In [1]: import numpy as np

In [2]: from numpy import linalg as LA

In [3]: np.set_printoptions(precision=3, suppress=True, linewidth=140)

In [4]: rd = lambda a: np.round(a, 3) + 0

In [5]: feats = np.array([[2, 3, -3, 0, -2, -3, -1],
   ...:     [3, 2, 3, -3, 0, -2, -3],
   ...:     [-3, 3, 2, 3, -3, 0, -2],
   ...:     [0, -3, 3, 2, 3, -3, 0],
   ...:     [-2, 0, -3, 3, 2, 3, -3],
   ...:     [-3, -2, 0, -3, 3, 2, 3],
   ...:     [-1, -3, -2, 0, -3, 3, 2]])

In [6]: rd(LA.det(feats))
Out[6]: np.float64(-63954.0)

In [7]: feats @ feats
Out[7]: 
array([[ 36,  12,   5, -15,  -5, -27, -10],
       [ 12,  44,   0,   3, -21, -17, -27],
       [  5,   0,  44,  -6,   9, -21,  -5],
       [-15,   3,  -6,  40,  -6,   3, -15],
       [ -5, -21,   9,  -6,  44,   0,   5],
       [-27, -17, -21,   3,   0,  44,  12],
       [-10, -27,  -5, -15,   5,  12,  36]])

In [8]: np.allclose(feats @ feats.T, feats.T @ feats)
Out[8]: True

In [9]: rd(np.abs(LA.eigvals(feats)).max())
Out[9]: np.float64(10.048)

In [10]: rd(np.sort(np.abs(LA.eigvals(feats))))
Out[10]: array([ 1.198,  3.447,  4.799,  5.399,  6.954,  8.555, 10.048])

In [11]: np.allclose(feats, feats.T)
Out[11]: True

In [12]: rd(LA.eigvalsh(feats).min())
Out[12]: np.float64(-8.555)

In [13]: np.all(LA.eigvalsh(feats) > 0)
Out[13]: np.False_

In [14]: u, g = feats[4], feats[5]

In [15]: u @ g
Out[15]: np.int64(0)

In [16]: u @ u
Out[16]: np.int64(44)

In [17]: pr = (u @ g) / (u @ u) * u

In [18]: rd(LA.norm(u + g) ** 2 + LA.norm(u - g) ** 2)
Out[18]: np.float64(176.0)

In [19]: pr
Out[19]: array([-0.,  0., -0.,  0.,  0.,  0., -0.])

In [20]: (g - pr) @ u
Out[20]: np.float64(0.0)

In [21]: LA.matrix_rank(np.outer(u, g))
Out[21]: np.int64(1)

In [22]: w1 = np.array([[6, 5, 5, 5],
    ...:     [9, 5, 4, 8],
    ...:     [6, 6, 7, 0],
    ...:     [8, 7, 1, 2],
    ...:     [6, 3, 7, 7],
    ...:     [8, 4, 3, 5],
    ...:     [3, 2, 3, 2]])

In [23]: b = np.array([2, 1, 0, 2])

In [24]: act = np.maximum(feats @ w1 + b, 0)

In [25]: (act > 0).astype(int)
Out[25]: 
array([[0, 0, 0, 1],
       [1, 1, 1, 1],
       [1, 1, 0, 0],
       [1, 1, 1, 0],
       [1, 1, 0, 1],
       [0, 0, 1, 1],
       [0, 0, 0, 0]])

In [26]: W2 = np.array([[-3, -2, 0], [-2, 0, -2], [-1, 0, -1], [1, 0, -2]])

In [27]: w1 @ W2
Out[27]: 
array([[-28, -12, -25],
       [-33, -18, -30],
       [-37, -12, -19],
       [-37, -16, -19],
       [-24, -12, -27],
       [-30, -16, -21],
       [-14,  -6, -11]])

In [28]: x = np.array([3, 5, 1, 2, 3, 0, 5])

In [29]: (feats * x).sum(axis=1)
Out[29]: array([  7,   1,  -5,   1, -12,  -1, -19])

In [30]: feats @ np.eye(7)[4]
Out[30]: array([-2.,  0., -3.,  3.,  2.,  3., -3.])

In [31]: feats @ (2 * x)
Out[31]: array([ 14,   2, -10,   2, -24,  -2, -38])

In [32]: (feats @ x).argmax()
Out[32]: np.int64(0)

In [33]: feats @ np.ones(7)
Out[33]: array([-4.,  0.,  0.,  2.,  0.,  0., -4.])

In [34]: feats * x
Out[34]: 
array([[  6,  15,  -3,   0,  -6,   0,  -5],
       [  9,  10,   3,  -6,   0,   0, -15],
       [ -9,  15,   2,   6,  -9,   0, -10],
       [  0, -15,   3,   4,   9,   0,   0],
       [ -6,   0,  -3,   6,   6,   0, -15],
       [ -9, -10,   0,  -6,   9,   0,  15],
       [ -3, -15,  -2,   0,  -9,   0,  10]])

In [35]: data = np.load("w.npy")

In [36]: data
Out[36]: 
array([[0, 1, 0],
       [1, 0, 1],
       [0, 1, 0]])

In [37]: [round(float(x), 3) for x in LA.svd(data, compute_uv=False)[:3]]
Out[37]: [1.414, 1.414, 0.0]

In [38]: LA.matrix_rank(data, rtol=0.1)
Out[38]: np.int64(2)

In [39]: LA.lstsq(data[:-1].T, data[-1])[2]
Out[39]: np.int32(2)

In [40]: rd(data @ LA.pinv(data) @ data)
Out[40]: 
array([[0., 1., 0.],
       [1., 0., 1.],
       [0., 1., 0.]])

In [41]: np.abs(np.diag(LA.qr(data)[1])) > 1e-9
Out[41]: array([ True,  True, False])

In [42]: rd(np.trace(LA.pinv(data) @ data))
Out[42]: np.float64(2.0)

In [43]: w1 = np.array([[-2, 2, -2], [2, -2, 2], [-2, -1, 0]])

In [44]: b = np.array([-5, 3, 2])

In [45]: act = np.maximum(data @ w1 + b, 0)

In [46]: act
Out[46]: 
array([[0, 1, 4],
       [0, 4, 0],
       [0, 1, 4]])

In [47]: LA.matrix_rank(act)
Out[47]: np.int64(2)

In [48]: rd((act > 0).mean(axis=0))
Out[48]: array([0.   , 1.   , 0.667])

In [49]: W2 = np.array([[1, 3, -1], [1, -3, 0], [-1, -2, -3]])

In [50]: (act @ W2).round(6).argmax(axis=1)
Out[50]: array([0, 0, 0])

In [51]: act @ W2
Out[51]: 
array([[ -3, -11, -12],
       [  4, -12,   0],
       [ -3, -11, -12]])

In [52]: w1 @ W2
Out[52]: 
array([[ 2, -8,  8],
       [-2,  8, -8],
       [-3, -3,  2]])

In [53]: B = np.array([[0, 1, 2], [1, 1, 0], [2, 1, 1]])

In [54]: W0 = np.triu(B, 1)

In [55]: W0
Out[55]: 
array([[0, 1, 2],
       [0, 0, 0],
       [0, 0, 0]])

In [56]: Uu, s, VT = LA.svd(W0)

In [57]: np.argmax(s[:-1] / (s[1:] + 1e-6)) + 1
Out[57]: np.int64(1)

In [58]: B = Uu[:, :1] @ np.diag(s[:1]) @ VT[:1]

In [59]: rd(LA.norm(W0 - B) / LA.norm(W0))
Out[59]: np.float64(0.0)

In [60]: rd(LA.norm(W0 - B, 2)), s[1]
Out[60]: (np.float64(0.0), np.float64(0.0))

In [61]: r = LA.matrix_rank(W0)

In [62]: r
Out[62]: np.int64(1)

In [63]: N = LA.svd(W0)[2][r:].T

In [64]: [int(LA.matrix_rank(np.delete(W0, i, axis=0))) for i in range(3)]
Out[64]: [0, 1, 1]

In [65]: N.shape
Out[65]: (3, 2)

In [66]: np.allclose(W0 @ N, 0)
Out[66]: True

In [67]: rng = np.random.default_rng(211)

In [68]: labels = rng.permutation(3)

In [69]: labels
Out[69]: array([2, 0, 1])

In [70]: B = W0[labels][:, labels]

In [71]: np.trace(B)
Out[71]: np.int64(0)

In [72]: rd(LA.det(B)), rd(LA.det(W0[labels]))
Out[72]: (np.float64(0.0), np.float64(0.0))

In [73]: np.allclose(B, W0)
Out[73]: False
